$ ipython --no-banner

In [1]: import numpy as np

In [2]: np.set_printoptions(precision=2, suppress=True, linewidth=160, sign=" ")

In [3]: data = np.load("out8.npy")

In [4]: data
Out[4]: 
array([[-62.17,  38.07,  -8.46,  44.1 ,  16.15,   4.27, -36.89,  31.13,  15.48,   5.08],
       [-45.76,  30.01,  -2.86,  33.5 ,  13.63,   4.14, -29.24,  23.61,  13.6 ,   7.42],
       [-42.16,  28.19,  -1.76,  31.16,  13.  ,   4.08, -27.51,  21.92,  13.11,   7.79],
       [-36.45,  25.26,  -0.12,  27.46,  11.92,   3.95, -24.73,  19.2 ,  12.25,   8.26],
       [-23.77,  18.48,   2.85,  19.17,   9.12,   3.48, -18.28,  12.99,   9.89,   8.56],
       [-11.25,  11.05,   4.28,  10.75,   5.47,   2.59, -11.16,   6.46,   6.57,   7.19],
       [ -8.25,   9.03,   4.2 ,   8.62,   4.37,   2.25,  -9.21,   4.81,   5.49,   6.4 ],
       [ -0.34,   1.49,   1.12,   1.41,   0.31,   0.45,  -1.65,   0.11,   0.81,   1.23],
       [ -0.15,   0.96,   0.72,   0.92,   0.14,   0.28,  -1.07,   0.01,   0.49,   0.77],
       [ -0.01,   0.26,   0.19,   0.25,   0.01,   0.07,  -0.29,  -0.03,   0.12,   0.19],
       [ -0.02,  -0.35,  -0.24,  -0.35,   0.02,  -0.1 ,   0.4 ,   0.07,  -0.13,  -0.23],
       [ -0.12,  -0.88,  -0.55,  -0.94,   0.17,  -0.23,   1.03,   0.27,  -0.27,  -0.49],
       [ -0.18,  -1.05,  -0.62,  -1.14,   0.25,  -0.27,   1.24,   0.37,  -0.29,  -0.55],
       [ -0.2 ,  -1.1 ,  -0.65,  -1.2 ,   0.28,  -0.28,   1.3 ,   0.4 ,  -0.3 ,  -0.56],
       [ -0.23,  -1.19,  -0.68,  -1.32,   0.33,  -0.3 ,   1.42,   0.46,  -0.3 ,  -0.58],
       [ -0.54,  -1.9 ,  -0.76,  -2.29,   0.95,  -0.4 ,   2.31,   1.04,  -0.19,  -0.5 ],
       [ -1.01,  -2.91,  -0.09,  -4.06,   2.56,  -0.37,   3.67,   2.3 ,   0.53,   0.55],
       [ -1.  ,  -4.64,   3.61,  -8.21,   6.98,   0.23,   6.11,   5.  ,   3.23,   5.05],
       [  0.18,  -6.17,   8.61, -12.5 ,  11.52,   1.11,   8.24,   7.24,   6.37,  10.68],
       [  1.03,  -6.9 ,  11.26, -14.62,  13.7 ,   1.58,   9.23,   8.18,   7.94,  13.57],
       [  1.11,  -6.96,  11.49, -14.8 ,  13.88,   1.62,   9.31,   8.26,   8.07,  13.82],
       [  2.82,  -8.16,  16.03, -18.32,  17.4 ,   2.44,  10.91,   9.63,  10.67,  18.72],
       [  4.82,  -9.38,  20.77, -21.91,  20.87,   3.29,  12.5 ,  10.86,  13.28,  23.74],
       [  5.42,  -9.72,  22.11, -22.92,  21.82,   3.53,  12.94,  11.17,  14.01,  25.15],
       [  7.51, -10.85,  26.57, -26.24,  24.93,   4.33,  14.4 ,  12.15,  16.39,  29.83],
       [  9.88, -12.07,  31.39, -29.8 ,  28.18,   5.19,  15.94,  13.08,  18.92,  34.82],
       [ 16.54, -15.24,  43.87, -38.96,  36.24,   7.41,  19.87,  15.09,  25.28,  47.64],
       [ 24.01, -18.58,  56.85, -48.42,  44.21,   9.69,  23.91,  16.71,  31.67,  60.79],
       [ 24.54, -18.81,  57.75, -49.08,  44.76,   9.85,  24.19,  16.8 ,  32.11,  61.7 ]])

In [5]: # rank 3

In [6]: np.abs(np.diag(np.linalg.qr(data)[1])) > 1e-9
Out[6]: array([ True,  True,  True, False, False, False, False, False, False, False])

In [7]: np.linalg.inv(data)
LinAlgError: Last 2 dimensions of the array must be square


In [8]: np.unique(data.round(6), axis=0).shape
Out[8]: (29, 10)

In [9]: np.allclose(data[:-1].T @ np.linalg.lstsq(data[:-1].T, data[-1])[0], data[-1])
Out[9]: True
